% python3 -q
>>> import numpy as np
>>> np.set_printoptions(precision=2, suppress=True, linewidth=200, sign=" ")
>>> data = np.load("w.npy")
>>> print(data.round(2) + 0)
[[-0.29 -0.15  0.2  -0.37 -0.51  0.1   0.56 -0.19 -0.25 -0.16]
 [ 0.   -0.3  -0.08  0.02 -0.02 -0.14  0.28  0.32 -0.08  0.84]
 [-0.36 -0.12 -0.1   0.07  0.32  0.62  0.19  0.52  0.07 -0.19]
 [ 0.36  0.    0.02 -0.29 -0.31 -0.22 -0.17  0.72 -0.17 -0.27]
 [-0.68  0.23 -0.23  0.15 -0.44 -0.12 -0.41  0.13  0.    0.11]
 [-0.18  0.09  0.71  0.13  0.   -0.26  0.13  0.2   0.56 -0.01]
 [-0.04  0.56  0.29 -0.56  0.19  0.28 -0.19  0.   -0.16  0.34]
 [-0.11 -0.06 -0.46 -0.59  0.13 -0.22  0.09 -0.04  0.58 -0.04]
 [ 0.14  0.71 -0.3   0.26 -0.07 -0.1   0.55  0.11  0.03 -0.02]
 [ 0.36  0.   -0.04  0.07 -0.54  0.56 -0.11 -0.06  0.46  0.18]]
>>> B = np.linalg.inv(data)
>>> print(round(np.linalg.cond(data), 2))
1.0
>>> print(np.allclose(B, data.T))
True
>>> M = np.loadtxt("layer18.csv", delimiter=",")
>>> print(M)
[[-3. -3.  1.  0.]
 [ 2.  2. -3. -1.]
 [-3. -3.  1.  0.]]
>>> print(np.round(M @ np.linalg.pinv(M) @ M, 2) + 0)
[[-3. -3.  1.  0.]
 [ 2.  2. -3. -1.]
 [-3. -3.  1.  0.]]
>>> Q, V = np.linalg.qr(data[:, :2])[0], np.linalg.qr(data[:, 2:])[0]
>>> s = np.linalg.svd(Q.T @ V, compute_uv=False)
>>> print(round(np.linalg.norm(Q @ Q.T - V @ V.T, 2), 2))
1.0
>>> print(np.degrees(np.arccos(s.clip(0, 1))))
[ 90.  90.]
>>> B = M / np.sqrt((M ** 2).mean(axis=1, keepdims=True))
>>> print(np.linalg.matrix_rank(B) == np.linalg.matrix_rank(M))
True
>>> print(B[2])
[-1.38 -1.38  0.46  0.  ]
>>> print(np.linalg.norm(B, axis=1))
[ 2.  2.  2.]
>>> print(M - M.mean(axis=1, keepdims=True))
[[-1.75 -1.75  2.25  1.25]
 [ 2.    2.   -3.   -1.  ]
 [-1.75 -1.75  2.25  1.25]]
>>> B = np.array([[5, 0, 0, 0, -1], [-1, 3, -5, -1, -4], [-5, 5, 0, -5, -3]])
>>> A = np.block([[np.zeros((3, 3)), B], [B.T, np.zeros((5, 5))]])
>>> print(A)
[[ 0.  0.  0.  5.  0.  0.  0. -1.]
 [ 0.  0.  0. -1.  3. -5. -1. -4.]
 [ 0.  0.  0. -5.  5.  0. -5. -3.]
 [ 5. -1. -5.  0.  0.  0.  0.  0.]
 [ 0.  3.  5.  0.  0.  0.  0.  0.]
 [ 0. -5.  0.  0.  0.  0.  0.  0.]
 [ 0. -1. -5.  0.  0.  0.  0.  0.]
 [-1. -4. -3.  0.  0.  0.  0.  0.]]
>>> w, V = np.linalg.eigh(A)
>>> print(np.round(np.linalg.svd(A, compute_uv=False), 2) + 0)
[ 10.61  10.61   6.01   6.01   3.66   3.66   0.     0.  ]
>>> print(np.round(V.T @ A @ V, 2) + 0)
[[-10.61   0.     0.     0.     0.     0.     0.     0.  ]
 [  0.    -6.01   0.     0.     0.     0.     0.     0.  ]
 [  0.     0.    -3.66   0.     0.     0.     0.     0.  ]
 [  0.     0.     0.     0.     0.     0.     0.     0.  ]
 [  0.     0.     0.     0.     0.     0.     0.     0.  ]
 [  0.     0.     0.     0.     0.     3.66   0.     0.  ]
 [  0.     0.     0.     0.     0.     0.     6.01   0.  ]
 [  0.     0.     0.     0.     0.     0.     0.    10.61]]
>>> print(np.round(np.linalg.eigvalsh(A @ A), 2) + 0)
[   0.      0.     13.38   13.38   36.09   36.09  112.53  112.53]
>>> print(np.round(V @ np.diag(w) @ V.T, 2) + 0)
[[ 0.  0.  0.  5.  0.  0.  0. -1.]
 [ 0.  0.  0. -1.  3. -5. -1. -4.]
 [ 0.  0.  0. -5.  5.  0. -5. -3.]
 [ 5. -1. -5.  0.  0.  0.  0.  0.]
 [ 0.  3.  5.  0.  0.  0.  0.  0.]
 [ 0. -5.  0.  0.  0.  0.  0.  0.]
 [ 0. -1. -5.  0.  0.  0.  0.  0.]
 [-1. -4. -3.  0.  0.  0.  0.  0.]]
>>> rng = np.random.default_rng(109479)
>>> lab = rng.permutation(8)
>>> print(lab)
[ 0  4  7  5  2  6  1  3]
>>> B = A[lab][:, lab]
>>> print(B)
[[ 0.  0. -1.  0.  0.  0.  0.  5.]
 [ 0.  0.  0.  0.  5.  0.  3.  0.]
 [-1.  0.  0.  0. -3.  0. -4.  0.]
 [ 0.  0.  0.  0.  0.  0. -5.  0.]
 [ 0.  5. -3.  0.  0. -5.  0. -5.]
 [ 0.  0.  0.  0. -5.  0. -1.  0.]
 [ 0.  3. -4. -5.  0. -1.  0. -1.]
 [ 5.  0.  0.  0. -5.  0. -1.  0.]]
>>> print(np.round(np.linalg.det(B), 2), np.round(np.linalg.det(A[lab]), 2))
0.0 0.0
>>> print(np.allclose(B, A))
False
>>> print(np.trace(B))
0.0
>>> x = np.array([-3, -3, 3, -3, 0, 0, 0, -1])
>>> print(A * x)
[[ -0.  -0.   0. -15.   0.   0.   0.   1.]
 [ -0.  -0.   0.   3.   0.  -0.  -0.   4.]
 [ -0.  -0.   0.  15.   0.   0.  -0.   3.]
 [-15.   3. -15.  -0.   0.   0.   0.  -0.]
 [ -0.  -9.  15.  -0.   0.   0.   0.  -0.]
 [ -0.  15.   0.  -0.   0.   0.   0.  -0.]
 [ -0.   3. -15.  -0.   0.   0.   0.  -0.]
 [  3.  12.  -9.  -0.   0.   0.   0.  -0.]]
>>> print(A @ (2 * x))
[-28.  14.  36. -54.  12.  30. -24.  12.]
>>> print(np.sign((A @ x).round(6)))
[-1.  1.  1. -1.  1.  1. -1.  1.]
>>> print((A * x).sum(axis=1))
[-14.   7.  18. -27.   6.  15. -12.   6.]
>>> F = np.loadtxt("data.csv", delimiter=",")
>>> print(F)
[[ 0.  0.  0.  0.  0.  0.  0.  0. -8.  0.]
 [ 0.  0.  0. -9.  0.  0.  0.  0.  0.  0.]
 [ 0.  0.  0.  0.  0.  0.  0.  0.  0.  6.]
 [ 0.  0.  0.  0.  0. -6.  0.  0.  0.  0.]
 [ 0. -8.  0.  0.  0.  0.  0.  0.  0.  0.]
 [ 0.  0.  0.  0.  7.  0.  0.  0.  0.  0.]
 [ 0.  0.  0.  0.  0.  0.  9.  0.  0.  0.]
 [-6.  0.  0.  0.  0.  0.  0.  0.  0.  0.]
 [ 0.  0.  0.  0.  0.  0.  0.  0.  0.  0.]
 [ 0.  0.  0.  0.  0.  0.  0. -4.  0.  0.]]
>>> left, s, vt = np.linalg.svd(F)
>>> V = vt[:(s > 1e-8).sum()]
>>> x = F[5] + 3 * F[2] + rng.integers(2) * np.eye(10)[2]
>>> print(x)
[  0.   0.   0.   0.   7.   0.   0.   0.   0.  18.]
>>> print(np.diag(V.T @ V))
[ 1.  1.  0.  1.  1.  1.  1.  1.  1.  1.]
>>> print(V.T @ V)
[[ 1.  0.  0.  0.  0.  0.  0.  0.  0.  0.]
 [ 0.  1.  0.  0.  0.  0.  0.  0.  0.  0.]
 [ 0.  0.  0.  0.  0.  0.  0.  0.  0.  0.]
 [ 0.  0.  0.  1.  0.  0.  0.  0.  0.  0.]
 [ 0.  0.  0.  0.  1.  0.  0.  0.  0.  0.]
 [ 0.  0.  0.  0.  0.  1.  0.  0.  0.  0.]
 [ 0.  0.  0.  0.  0.  0.  1.  0.  0.  0.]
 [ 0.  0.  0.  0.  0.  0.  0.  1.  0.  0.]
 [ 0.  0.  0.  0.  0.  0.  0.  0.  1.  0.]
 [ 0.  0.  0.  0.  0.  0.  0.  0.  0.  1.]]
>>> print(np.linalg.svd(F, compute_uv=False))
[ 9.  9.  8.  8.  7.  6.  6.  6.  4.  0.]
>>> print(F @ F.T)
[[ 64.   0.   0.   0.   0.   0.   0.   0.   0.   0.]
 [  0.  81.   0.   0.   0.   0.   0.   0.   0.   0.]
 [  0.   0.  36.   0.   0.   0.   0.   0.   0.   0.]
 [  0.   0.   0.  36.   0.   0.   0.   0.   0.   0.]
 [  0.   0.   0.   0.  64.   0.   0.   0.   0.   0.]
 [  0.   0.   0.   0.   0.  49.   0.   0.   0.   0.]
 [  0.   0.   0.   0.   0.   0.  81.   0.   0.   0.]
 [  0.   0.   0.   0.   0.   0.   0.  36.   0.   0.]
 [  0.   0.   0.   0.   0.   0.   0.   0.   0.   0.]
 [  0.   0.   0.   0.   0.   0.   0.   0.   0.  16.]]
>>> print(np.linalg.pinv(F))
[[ 0.    0.    0.    0.    0.    0.    0.   -0.17  0.    0.  ]
 [ 0.    0.    0.    0.   -0.12  0.    0.    0.    0.    0.  ]
 [ 0.    0.    0.    0.    0.    0.    0.    0.    0.    0.  ]
 [ 0.   -0.11  0.    0.    0.    0.    0.    0.    0.    0.  ]
 [ 0.    0.    0.    0.    0.    0.14  0.    0.    0.    0.  ]
 [ 0.    0.    0.   -0.17  0.    0.    0.    0.    0.    0.  ]
 [ 0.    0.    0.    0.    0.    0.    0.11  0.    0.    0.  ]
 [ 0.    0.    0.    0.    0.    0.    0.    0.    0.   -0.25]
 [-0.12  0.    0.    0.    0.    0.    0.    0.    0.    0.  ]
 [ 0.    0.    0.17  0.    0.    0.    0.    0.    0.    0.  ]]
>>> print(F[:, 4] @ F[:, 0])
0.0
>>> B = F + rng.integers(-2, 3, (10, 9)) @ rng.integers(-2, 3, (9, 10))
>>> print(B)
[[ -8.   6.   4.  -4.   4.   4.  -1.  -5.  -9.  10.]
 [ -3.  -2.  -6.  -1.  -5. -14.  11.   1.  -3.   0.]
 [ -6.   4.   9.  -6.  -2.   3.   6.  -7.   4.  13.]
 [  6.  -2.  -1.   3.  -2. -12.  -6.   4.  -5.   2.]
 [  2.  -7. -10.  -4.  -1.  -3.   6.   2.   1.  -2.]
 [  8.  -6.  -6.   1.   5.   3.   1.   2.   0.   2.]
 [  2.  -1.  -2.   8.   0.  -1.   5.   4.   5.  -3.]
 [ -4.  -3.   0.  10.  -1. -12.  -3.   8.  -5.  -6.]
 [  2.  -7.  -9.   7.  -4. -17.   2.   4.  -2.  -1.]
 [ -6.   9.  -3.  -2.   5.  -7.   2.   3.  -3.  -6.]]
>>> print(np.round(np.linalg.svd(B - F, compute_uv=False), 2) + 0)
[ 39.68  22.69  18.6   16.13  11.1    7.97   5.62   4.67   2.34   0.  ]
>>> print(np.linalg.matrix_rank(B - F, tol=1e-8))
9
>>> print(np.abs(B - F).sum(axis=1))
[ 47.  53.  54.  37.  32.  31.  30.  50.  55.  50.]
>>> x = np.array([4, 5, 2, 3, 4, 4, 4, 1, 1, 4])
>>> y = B @ x
>>> print(y)
[  48.  -71.   73.  -52.  -56.   39.   36.  -86. -102.  -15.]
>>> print(np.linalg.solve(B, y))
[ 4.  5.  2.  3.  4.  4.  4.  1.  1.  4.]
>>> print(np.round(np.linalg.solve(B, B[:, 5]), 2) + 0)
[ 0.  0.  0.  0.  0.  1.  0.  0.  0.  0.]
>>> print(np.round(np.linalg.solve(B.T, B[1]), 2) + 0)
[ 0.  1.  0.  0.  0.  0.  0.  0.  0.  0.]
>>> print(np.linalg.solve(B, -3 * y))
[-12. -15.  -6.  -9. -12. -12. -12.  -3.  -3. -12.]
>>> lab = rng.permutation(10)
>>> print(lab)
[ 5  8  7  0  1  2  3  4  9  6]
>>> B = F[lab][:, lab]
>>> print(np.trace(B))
9.0
>>> print(np.allclose(B, F))
False
>>> arr = np.array([[0, 6, 0, 0], [1, 5, 0, 0], [0, 0, 0, 2], [0, 0, 9, 0]])
>>> print(np.flatnonzero(np.linalg.matrix_power((arr != 0) + (arr.T != 0) + np.eye(4), 4)[3]))
[ 2  3]
>>> print(arr @ arr)
[[  6  30   0   0]
 [  5  31   0   0]
 [  0   0  18   0]
 [  0   0   0  18]]
>>> print(np.sort(np.linalg.eigvals(arr).real))
[-4.24 -1.    4.24  6.  ]
>>> lab = rng.permutation(4)
>>> print(lab)
[ 0  1  3  2]
>>> B = arr[lab][:, lab]
>>> print(B)
[[ 0  6  0  0]
 [ 1  5  0  0]
 [ 0  0  0  9]
 [ 0  0  2  0]]
>>> print(np.allclose(B, arr))
False
>>> print(np.diag(B))
[ 0  5  0  0]
>>> print(round(float(np.linalg.det(B)), 2), round(np.linalg.det(arr[lab]), 2))
108.0 -108.0
>>> W = np.array([[2, 0, 3, 1], [0, 0, 3, 2], [2, 1, 1, 2], [1, 2, 2, 2]])
>>> beta = np.array([-4, -6, -1, -9])
>>> H = np.maximum(B @ W + beta, 0)
>>> print((H > 0).astype(int))
[[ 0  0  1  1]
 [ 0  0  1  1]
 [ 1  1  1  1]
 [ 0  0  1  0]]
>>> print(np.linalg.matrix_rank(H))
3
>>> print((H > 0).mean(axis=0))
[ 0.25  0.25  1.    0.75]
>>> Z = np.array([[3, 2], [3, 0], [2, 0], [2, 2]])
>>> print((H @ Z).round(6).argmax(axis=1))
[ 0  0  0  0]
>>> proj = np.triu(np.array([[-3, -5, 1, 3], [-1, -5, -5, -1], [-4, 4, 2, -3], [-1, -2, 0, 5]]), 1) + np.eye(4)
>>> B = proj @ arr @ np.linalg.inv(proj)
>>> print(B)
[[  -5.  -44. -188. -591.]
 [   1.   10.   40.  117.]
 [   0.    0.  -27.  -79.]
 [   0.    0.    9.   27.]]
>>> print(np.poly(B))
[  1.  -5. -24.  90. 108.]
>>> print(proj @ arr - arr @ proj)
[[ -5. -25.  57.   8.]
 [  0.   5.  15.  -8.]
 [  0.   0. -27.   0.]
 [  0.   0.   0.  27.]]
>>> Q, V = np.linalg.qr(arr[:, :2])[0], np.linalg.qr(arr[:, 2:])[0]
>>> s = np.linalg.svd(Q.T @ V, compute_uv=False)
>>> print(round(float(np.linalg.norm(Q @ Q.T - V @ V.T, 2)), 2))
1.0
>>> print((s > 0.9).sum())
0
>>> print(np.degrees(np.arccos(s.clip(0, 1))))
[ 90.  90.]
